>>> import numpy as np
>>> import numpy.linalg as la
>>> np.set_printoptions(suppress=True, linewidth=200)
>>> tidy = lambda a: np.round(a, 1) + 0
>>> X = np.array([[7, 4], [0, -4]])
>>> X
array([[ 7,  4],
       [ 0, -4]])
>>> # triangular: eigenvalues sit on the diagonal
>>> r0, r1 = X[1], X[0]
>>> r0 @ r1
np.int64(-16)
>>> r0 @ r0
np.int64(16)
>>> pr = (r0 @ r1) / (r0 @ r0) * r0
>>> np.outer(r0, r1)
array([[  0,   0],
       [-28, -16]])
>>> la.matrix_rank(np.outer(r0, r1))
np.int64(1)
>>> r1 - pr
array([7., 0.])
>>> la.matrix_power(X - np.diag(np.diag(X)), 2)
array([[0, 0],
       [0, 0]])
>>> X @ X
array([[49, 12],
       [ 0, 16]])
>>> np.prod(np.diag(X)), tidy(la.det(X))
(np.int64(-28), np.float64(-28.0))
>>> other = X ** -1
Traceback (most recent call last):
  File "<python-input-17>", line 1, in <module>
    other = X ** -1
            ~~^^~~~
ValueError: Integers to negative integer powers are not allowed.
>>> other = la.inv(X)
>>> tidy(la.inv(other))
array([[ 7.,  4.],
       [ 0., -4.]])
>>> tidy(la.det(X) * la.det(other))
np.float64(1.0)
>>> (np.abs(other) > 1e-9).astype(int)
array([[1, 1],
       [0, 1]])
>>> np.allclose(other, X.T)
False
>>> tidy(la.norm(X, axis=0))
array([7. , 5.7])
>>> tidy(la.norm(X, axis=1))
array([8.1, 4. ])
>>> tidy(la.norm(X[1], 1)), tidy(la.norm(X[1], np.inf))
(np.float64(4.0), np.float64(4.0))
>>> tidy(la.norm(X, "nuc"))
np.float64(11.7)
>>> tidy(la.norm(X, 2))
np.float64(8.4)
>>> tidy(la.norm(X[1] - X[0]))
np.float64(10.6)
>>> W1 = np.array([[-3, -3, 3], [1, 0, -2]])
>>> beta = np.array([1, 0, 2])
>>> act = np.maximum(X @ W1 + beta, 0)
>>> act
array([[ 0,  0, 15],
       [ 0,  0, 10]])
>>> (act > 0).mean(axis=0)
array([0., 0., 1.])
>>> C = np.array([[1, 0, 0], [0, 1, 1], [0, 0, 0]])
>>> act @ C
array([[0, 0, 0],
       [0, 0, 0]])
>>> feats = np.loadtxt("w.csv", delimiter=",")
>>> feats
array([[  8.,  16.,  32.,  20.],
       [ 16.,  50.,  64.,  34.],
       [ 32.,  64., 128.,  80.],
       [ 20.,  34.,  80.,  52.]])
>>> # equal to its transpose
>>> np.unique(feats.round(6), axis=0).shape
(4, 4)
>>> w, V = la.eigh(feats)
>>> tidy(V.T @ feats @ V)
array([[  0.,   0.,   0.,   0.],
       [  0.,   0.,   0.,   0.],
       [  0.,   0.,  19.,   0.],
       [  0.,   0.,   0., 219.]])
>>> m1 = np.array([[8, -2, 6, 0, 0],
...     [-2, 1, -1, -2, -1],
...     [6, -1, 5, -2, -1],
...     [0, -2, -2, 8, 4],
...     [0, -1, -1, 4, 2]])
>>> # symmetric, so the eigenvalues are real
>>> Uu, sig, VT = la.svd(m1)
>>> V = VT[:(sig > 1e-8).sum()]
>>> rng = np.random.default_rng(91619)
>>> x0 = m1[4] + 5 * m1[1] + rng.integers(2) * np.eye(5)[4]
>>> x0
array([-10.,   4.,  -6.,  -6.,  -3.])
>>> tidy(V.T @ V)
array([[ 0.6, -0.2,  0.5,  0.1,  0. ],
       [-0.2,  0.1, -0.1, -0.2, -0.1],
       [ 0.5, -0.1,  0.4, -0.1, -0.1],
       [ 0.1, -0.2, -0.1,  0.7,  0.4],
       [ 0. , -0.1, -0.1,  0.4,  0.2]])
>>> la.matrix_rank(np.vstack([m1, x0]))
np.int64(2)
>>> np.allclose(V.T @ V @ x0, x0)
True
>>> tidy(la.norm(x0 - V.T @ V @ x0))
np.float64(0.0)
>>> tidy(np.diag(V.T @ V))
array([0.6, 0.1, 0.4, 0.7, 0.2])
>>> tidy(la.norm(m1, 2) / la.norm(m1))
np.float64(0.8)
>>> np.argsort(-la.norm(m1, axis=0).round(6), kind="stable")[:3]
array([0, 3, 2])
>>> r0, r1 = m1[1], m1[4]
>>> r0 @ r1
np.int64(-10)
>>> r0 @ r0
np.int64(11)
>>> pr = (r0 @ r1) / (r0 @ r0) * r0
>>> tidy(la.norm(r0 + r1) ** 2 + la.norm(r0 - r1) ** 2)
np.float64(66.0)
>>> tidy(r1 - pr)
array([-1.8, -0.1, -1.9,  2.2,  1.1])
>>> la.matrix_rank(np.outer(r0, r1))
np.int64(1)
>>> tidy(pr)
array([ 1.8, -0.9,  0.9,  1.8,  0.9])
>>> arr = np.array([[-4, -3, 3, 3, 0, -3],
...     [-4, 5, -2, 1, 1, -1],
...     [3, -3, 3, 0, -2, 3],
...     [4, -4, -5, 5, 5, 0]]) * (rng.random((4, 6)) < 0.3)
>>> arr
array([[ 0,  0,  3,  3,  0,  0],
       [-4,  5, -2,  0,  0,  0],
       [ 0, -3,  3,  0,  0,  3],
       [ 0,  0, -5,  0,  0,  0]])
>>> x0 = np.array([-8, -4, 1, -3, -8, 5])
>>> (arr @ x0).argmax()
np.int64(2)
>>> arr @ np.ones(6)
array([ 6., -1.,  3., -5.])
>>> arr @ x0
array([-6, 10, 30, -5])
>>> arr @ np.eye(6)[0]
array([ 0., -4.,  0.,  0.])
>>> np.einsum("ij,j->i", arr, x0)
array([-6, 10, 30, -5])
>>> la.norm(arr @ x0) <= la.norm(arr, 2) * la.norm(x0) + 1e-9
np.True_
>>> other = arr / np.sqrt((arr ** 2).mean(axis=1, keepdims=True))
>>> tidy(other[1])
array([-1.5,  1.8, -0.7,  0. ,  0. ,  0. ])
>>> la.matrix_rank(other) == la.matrix_rank(arr)
np.True_
>>> r0, r1 = arr[0], arr[3]
>>> r0 @ r0
np.int64(18)
>>> pr = (r0 @ r1) / (r0 @ r0) * r0
>>> r1 - pr
array([ 0. ,  0. , -2.5,  2.5,  0. ,  0. ])
>>> la.matrix_rank(np.outer(r0, r1))
np.int64(1)
>>> t = np.radians(135)
>>> r_ = np.eye(6)
>>> r_[3, 3] = r_[4, 4] = np.cos(t)
>>> r_[3, 4], r_[4, 3] = -np.sin(t), np.sin(t)
>>> tidy(r_)
array([[ 1. ,  0. ,  0. ,  0. ,  0. ,  0. ],
       [ 0. ,  1. ,  0. ,  0. ,  0. ,  0. ],
       [ 0. ,  0. ,  1. ,  0. ,  0. ,  0. ],
       [ 0. ,  0. ,  0. , -0.7, -0.7,  0. ],
       [ 0. ,  0. ,  0. ,  0.7, -0.7,  0. ],
       [ 0. ,  0. ,  0. ,  0. ,  0. ,  1. ]])
>>> other = arr @ r_.T
>>> tidy(np.abs(other - arr).max(axis=0))
array([0. , 0. , 0. , 5.1, 2.1, 0. ])
>>> np.allclose(la.norm(arr, axis=1), la.norm(other, axis=1))
True
>>> tidy(la.svd(arr, compute_uv=False)), tidy(la.svd(other, compute_uv=False))
(array([8.4, 5.4, 3.2, 2.4]), array([8.4, 5.4, 3.2, 2.4]))
>>> tidy(la.norm(r_, axis=0))
array([1., 1., 1., 1., 1., 1.])
>>> tidy(r_.T @ r_)
array([[1., 0., 0., 0., 0., 0.],
       [0., 1., 0., 0., 0., 0.],
       [0., 0., 1., 0., 0., 0.],
       [0., 0., 0., 1., 0., 0.],
       [0., 0., 0., 0., 1., 0.],
       [0., 0., 0., 0., 0., 1.]])
>>> r_[:, 4] @ r_[:, 2]
np.float64(0.0)
>>> E = np.load("test14.npy")
>>> tidy(E)
array([[0.3, 0.3, 0.1, 0.3],
       [0.2, 0.2, 0.3, 0.3],
       [0.2, 0.2, 0.3, 0.2],
       [0.2, 0.2, 0. , 0.5]])
>>> # row-stochastic, so 1 is an eigenvalue
>>> r0 = np.array([-1, -3, 6])
>>> tidy(np.convolve(E[3], r0))
array([-0.2, -1. ,  0.8,  1. , -1.5,  3. ])
>>> tidy(np.correlate(E[3], E[1], "full"))
array([0.1, 0.2, 0.1, 0.2, 0.2, 0.1, 0.1])
>>> tidy(np.polyval(r0, E[3]))
array([5.2, 5.2, 6. , 4.2])
>>> tidy(np.cross(E[3, :3], E[1, :3]))
array([ 0.1, -0.1,  0. ])
>>> idx = rng.permutation(4)
>>> idx
array([3, 2, 1, 0])
>>> other = feats[idx][:, idx]
>>> tidy(la.det(other)), tidy(la.det(feats[idx]))
(np.float64(0.0), np.float64(0.0))
>>> Uu, sig, VT = la.svd(E)
>>> np.argmax(sig[:-1] / (sig[1:] + 1e-6)) + 1
np.int64(3)
>>> other = Uu[:, :3] @ np.diag(sig[:3]) @ VT[:3]
>>> tidy(other)
array([[0.3, 0.3, 0.1, 0.3],
       [0.2, 0.2, 0.3, 0.3],
       [0.2, 0.2, 0.3, 0.2],
       [0.2, 0.2, 0. , 0.5]])
>>> la.matrix_rank(E, rtol=0.05)
np.int64(3)
>>> rk = la.matrix_rank(E)
>>> rk
np.int64(3)
>>> ns = la.svd(E)[2][rk:].T
>>> np.allclose(E @ ns, 0)
True
>>> [int(la.matrix_rank(np.delete(E, i, axis=0))) for i in range(4)]
[3, 3, 3, 3]
>>> tidy(ns @ ns.T)
array([[ 0.5, -0.5,  0. ,  0. ],
       [-0.5,  0.5,  0. ,  0. ],
       [ 0. ,  0. ,  0. ,  0. ],
       [ 0. ,  0. ,  0. ,  0. ]])
>>> la.matrix_rank(E.T @ E), la.matrix_rank(E @ E.T)
(np.int64(3), np.int64(3))
>>> ns.shape
(4, 1)
>>> [int(la.matrix_rank(E[:i])) for i in range(1, len(E) + 1)]
[1, 2, 3, 3]
>>> def softmax(z):
...     e = np.exp(z - z.max(axis=-1, keepdims=True))
...     return e / e.sum(axis=-1, keepdims=True)
... 
>>> tidy(softmax(E[1]))
array([0.2, 0.2, 0.3, 0.3])
>>> tidy(softmax(10 * E[1]))
array([0.1, 0.1, 0.4, 0.4])
>>> att = E @ E.T / np.sqrt(4)
>>> tidy(softmax(att + np.triu(np.full(att.shape, -np.inf), 1)))
array([[1. , 0. , 0. , 0. ],
       [0.5, 0.5, 0. , 0. ],
       [0.3, 0.3, 0.3, 0. ],
       [0.3, 0.2, 0.2, 0.3]])
>>> softmax(att).round(6).argmax(axis=1)
array([3, 1, 1, 3])
>>> K = np.load("m.npy")
>>> K
array([[ -6.3,  -1.6,   5.9,   3.3],
       [ -1.1,   2. ,  -3.4,  -0.3],
       [ -3.6,   6.8,  -7.3,  -2.1],
       [  2.9,   0. ,   0.9, -10. ],
       [  0.4,   2.1,  -0.1,   0.8],
       [ -3.6,   0.3,  -5. ,   4.4],
       [  5.1,   0.4,   0.8,   3.7],
       [  1.3,  -0.7,  -2. ,   2.4],
       [ -5.8,   1.7,  -1.6,  -1.7],
       [  6.8,  -4.7,   0.3,  -4.1],
       [  0. ,   2.7,  -0.5,  -7.5],
       [  6.4,  -4.5,   2.6,  -2.4],
       [ -3.9, -11.9,   0.4,   1.3],
       [  3.6,   5. ,  -6.8,   3.1],
       [  5.3,   6.5,   6.5,   2.1],
       [  4.3,  -6.7,   1.1,  -3.1],
       [  1.3,  -2.5,   6.5,   1.7],
       [ -5.9,  -1.2,  -2.5,   0. ],
       [ -5.4,  -2.4,   2.8,   0.4],
       [ -0.4,  -1.4,  -3.5,  -2. ],
       [  1. ,   3.9,  -0.5,   8.4],
       [  3.8,   1.9,   4.7,  -4.4],
       [ -4.1,   3. ,   4.9,   2.5],
       [  1. ,   0.6,  -6.9,   3.5],
       [ -0.1,  -5.7,   0.6,  -5. ],
       [ -3.6,  -0.9,  -8.9,   5.5],
       [  3.8,   4.2,   4.9,  -4.8],
       [  2.5,   5. ,   6. ,   2.9],
       [ -1.3,  -2.7,   1.9,   0.8]])
>>> x0 = np.array([0, 0, 1, 0])
>>> rhs = K @ x0
>>> tidy(la.solve(K.T @ K, K.T @ rhs))
array([0., 0., 1., 0.])
>>> tidy(la.lstsq(K, rhs)[0])
array([0., 0., 1., 0.])
>>> rhs = rhs + 0.3 * rng.normal(size=29)
>>> tidy(rhs)
array([ 5.6, -3.7, -7.2,  1.1,  0. , -4.6,  0.9, -1.8, -1.1, -0.3, -0.5,  2.9,  0.5, -6.5,  6.5,  1.7,  6.9, -2.7,  2.2, -3.9,  0. ,  4.9,  5. , -6.8, -0.1, -8.7,  4.7,  5.8,  1.4])
>>> beta, *_ = la.lstsq(K, rhs)
>>> tidy(K.T @ (rhs - K @ beta))
array([0., 0., 0., 0.])
>>> [round(float(la.norm(la.solve(K.T @ K + lam * np.eye(4), K.T @ rhs))), 2) for lam in (0, 1, 10, 100)]
[0.99, 0.99, 0.97, 0.83]
>>> cen = K - K.mean(axis=0)
>>> Uu, sig, VT = la.svd(cen, full_matrices=False)
>>> np.searchsorted(np.cumsum(sig ** 2) / (sig ** 2).sum(), 0.9) + 1
np.int64(4)
>>> np.abs(VT[0]).argmax()
np.int64(2)
>>> tidy(cen.mean(axis=0))
array([0., 0., 0., 0.])
>>> tidy(sig ** 2 / (sig ** 2).sum())
array([0.4, 0.3, 0.2, 0.2])
>>> la.matrix_rank(cen)
np.int64(4)
>>> tidy(VT[0] * np.sign(VT[0, np.abs(VT[0]).argmax()]))
array([ 0.5, -0.2,  0.7, -0.5])
>>> (np.sign(Uu[:, 0]) == np.sign(Uu[0, 0])).astype(int)
array([1, 1, 1, 0, 1, 1, 0, 1, 1, 0, 0, 0, 1, 1, 0, 0, 0, 1, 1, 1, 1, 0, 1, 1, 0, 1, 0, 0, 0])
>>> W0 = np.array([[8.1, 7.2, 6.2],
...     [1.9, 3.6, -4.0],
...     [9.3, 6.8, 6.5],
...     [9.1, 7.4, 8.9],
...     [2.3, 2.9, -5.5],
...     [3.5, 4.0, -5.2],
...     [10.0, 5.5, 9.7],
...     [8.9, 6.0, 6.4],
...     [-3.9, -5.3, 2.7],
...     [9.3, 9.4, 9.2],
...     [2.3, 2.4, -3.9],
...     [2.5, 3.5, -3.3],
...     [-2.7, -4.3, 2.7]])
>>> tidy(np.einsum("ij,ji->", E, E))
np.float64(1.1)
>>> tidy(np.poly(E))
array([ 1. , -1.3,  0.3,  0. ,  0. ])
>>> tidy(np.kron(np.eye(2, dtype=int), E))
array([[0.3, 0.3, 0.1, 0.3, 0. , 0. , 0. , 0. ],
       [0.2, 0.2, 0.3, 0.3, 0. , 0. , 0. , 0. ],
       [0.2, 0.2, 0.3, 0.2, 0. , 0. , 0. , 0. ],
       [0.2, 0.2, 0. , 0.5, 0. , 0. , 0. , 0. ],
       [0. , 0. , 0. , 0. , 0.3, 0.3, 0.1, 0.3],
       [0. , 0. , 0. , 0. , 0.2, 0.2, 0.3, 0.3],
       [0. , 0. , 0. , 0. , 0.2, 0.2, 0.3, 0.2],
       [0. , 0. , 0. , 0. , 0.2, 0.2, 0. , 0.5]])
>>> C = W0[[2, 11]].astype(float)
>>> for _ in range(5):
...     idx = la.norm(W0[:, None] - C, axis=-1).argmin(axis=1)
...     C = np.array([W0[idx == j].mean(axis=0) for j in range(2)])
... 
>>> idx
array([0, 1, 0, 0, 1, 1, 0, 0, 1, 0, 1, 1, 1])
>>> tidy(C)
array([[ 9.1,  7. ,  7.8],
       [ 0.8,  1. , -2.4]])
>>> data = np.load("data.npy")
>>> data
array([[ 3,  5,  8, -6,  1,  8],
       [ 6, -8,  2,  5,  0, -7],
       [ 3,  5,  8, -6,  1,  8],
       [-5, -6, -7, -6,  5,  1],
       [-1,  0, -9,  6, -7, -2]])
>>> # rank 4
>>> Uu, sig, VT = la.svd(data)
>>> V = VT[:(sig > 1e-8).sum()]
>>> x0 = data[4] + -2 * data[2] + rng.integers(2) * np.eye(6)[5]
>>> x0
array([ -7., -10., -25.,  18.,  -9., -18.])
>>> tidy(V.T @ V)
array([[ 0.6, -0.3,  0.3,  0.1, -0.3,  0.1],
       [-0.3,  0.8,  0.2,  0.1, -0.2,  0.1],
       [ 0.3,  0.2,  0.8,  0. ,  0.2, -0.1],
       [ 0.1,  0.1,  0. ,  0.5, -0.3, -0.4],
       [-0.3, -0.2,  0.2, -0.3,  0.6, -0.2],
       [ 0.1,  0.1, -0.1, -0.4, -0.2,  0.6]])
>>> rk = la.matrix_rank(data)
>>> rk
np.int64(4)
>>> ns = la.svd(data)[2][rk:].T
>>> tidy(ns @ ns.T)
array([[ 0.4,  0.3, -0.3, -0.1,  0.3, -0.1],
       [ 0.3,  0.2, -0.2, -0.1,  0.2, -0.1],
       [-0.3, -0.2,  0.2,  0. , -0.2,  0.1],
       [-0.1, -0.1,  0. ,  0.5,  0.3,  0.4],
       [ 0.3,  0.2, -0.2,  0.3,  0.4,  0.2],
       [-0.1, -0.1,  0.1,  0.4,  0.2,  0.4]])
>>> [int(la.matrix_rank(np.delete(data, i, axis=0))) for i in range(5)]
[4, 3, 4, 3, 3]
>>> ns.shape
(6, 2)
>>> la.matrix_rank(data.T @ data), la.matrix_rank(data @ data.T)
(np.int64(4), np.int64(4))
>>> other = data / la.norm(data, axis=1, keepdims=True)
>>> C2 = other @ other.T
>>> np.argwhere(np.triu(np.abs(C2) > 0.95, 1))
array([[0, 2]])
>>> (C2 - 2 * np.eye(5)).round(6).argmax(axis=1)
array([2, 4, 0, 4, 1])
>>> tidy(C2)
array([[ 1. , -0.5,  1. , -0.3, -0.7],
       [-0.5,  1. , -0.5, -0.2,  0.1],
       [ 1. , -0.5,  1. , -0.3, -0.7],
       [-0.3, -0.2, -0.3,  1. ,  0. ],
       [-0.7,  0.1, -0.7,  0. ,  1. ]])
>>> tidy(la.norm(data, 2) / la.norm(data))
np.float64(0.8)
>>> la.matrix_rank(data, rtol=0.1)
np.int64(4)
>>> d = la.norm(K[:, None] - K[None], axis=-1)
>>> d[15].round(6).argsort(kind="stable")[:4]
array([15,  9, 11, 24])
>>> d.mean(axis=1).argmax()
np.int64(12)
>>> np.flatnonzero(d[15] < d.mean() / 2)
array([ 9, 11, 15, 24])
>>> tidy(la.norm(K - K.mean(axis=0), axis=1))
array([ 9.4,  4.2, 10.9, 10.4,  2.3,  7.7,  6.2,  3.4,  6.6,  9.1,  8. ,  8.4, 12.6,  9.7, 10.7,  8.5,  7.2,  6.7,  6.6,  4.3,  9.3,  7.6,  7.6,  7.9,  7.6, 11.2,  8.8,  8.6,  3.6])
